% ipython --no-banner

In [1]: import numpy as np

In [2]: np.set_printoptions(precision=1, suppress=True, linewidth=140, legacy="1.25")

In [3]: tidy = lambda a: np.round(a, 1) + 0

In [4]: A = np.load("data.npy")

In [5]: print(A)
[[ 0  0  0 -1  0  0  0  0]
 [ 2  0  0  0  0  0  0  0]
 [ 0  0  2  0  0  0  0  0]
 [ 0 -1  0  0  0  0  0  0]
 [ 0  0  0  0  0  0  0 -1]
 [ 0  0  0  0 -2  0  0  0]
 [ 0  0  0  0  0  0  0  0]
 [ 0  0  0  0  0  1  0  0]]

In [6]: # null space of dimension 1

In [7]: rk = np.linalg.matrix_rank(A)

In [8]: print(rk)
7

In [9]: N = np.linalg.svd(A)[2][rk:].T

In [10]: print(np.allclose(A @ N, 0))
True

In [11]: print([int(np.linalg.matrix_rank(A[:, :j + 1])) for j in range(8)])
[1, 2, 3, 4, 5, 6, 6, 7]

In [12]: print([int(np.linalg.matrix_rank(np.delete(A, i, axis=0))) for i in range(8)])
[6, 6, 6, 6, 6, 6, 7, 6]

In [13]: print(np.flatnonzero(np.linalg.matrix_power((A != 0) + (A.T != 0) + np.eye(8), 8)[6]))
[6]

In [14]: print(A @ A)
[[ 0  1  0  0  0  0  0  0]
 [ 0  0  0 -2  0  0  0  0]
 [ 0  0  4  0  0  0  0  0]
 [-2  0  0  0  0  0  0  0]
 [ 0  0  0  0  0 -1  0  0]
 [ 0  0  0  0  0  0  0  2]
 [ 0  0  0  0  0  0  0  0]
 [ 0  0  0  0 -2  0  0  0]]

In [15]: print((A != 0).astype(int))
[[0 0 0 1 0 0 0 0]
 [1 0 0 0 0 0 0 0]
 [0 0 1 0 0 0 0 0]
 [0 1 0 0 0 0 0 0]
 [0 0 0 0 0 0 0 1]
 [0 0 0 0 1 0 0 0]
 [0 0 0 0 0 0 0 0]
 [0 0 0 0 0 1 0 0]]

In [16]: arr = np.load("block3.npy")

In [17]: print(arr)
[[  0.2   4.2  -8.9   2.1   0.2]
 [  1.3  -1.7  -2.1   1.8  -4.9]
 [ -1.7  -0.5  -1.6   1.8  -1.9]
 [  1.4  -0.5  -0.7   1.2  -3.6]
 [  0.2   4.8  -9.6   1.9   0.3]
 [ -1.8   5.   -9.7   2.8  -0.3]
 [  1.1  -0.2  -0.9   1.3  -2. ]
 [ -1.6   3.8  -9.    2.7   1.2]
 [  0.    0.2  -2.3  -0.4  -4.8]
 [  2.5   0.5  -2.8   1.1  -3.5]
 [ -0.3  -1.4  -3.4  -0.2  -3.4]
 [  0.9   1.2  -0.6   0.1  -2.6]
 [  2.   -1.5  -3.2   0.5  -4. ]
 [ -1.6   5.4  -8.3   2.1  -0.1]
 [ -2.3   3.8 -10.    0.4   0.2]]

In [18]: labels = arr[:, 2] > np.median(arr[:, 2])

In [19]: f = arr[labels].mean(axis=0) - arr[~labels].mean(axis=0)

In [20]: print(labels.astype(int))
[0 1 1 1 0 0 1 0 1 1 0 1 0 0 0]
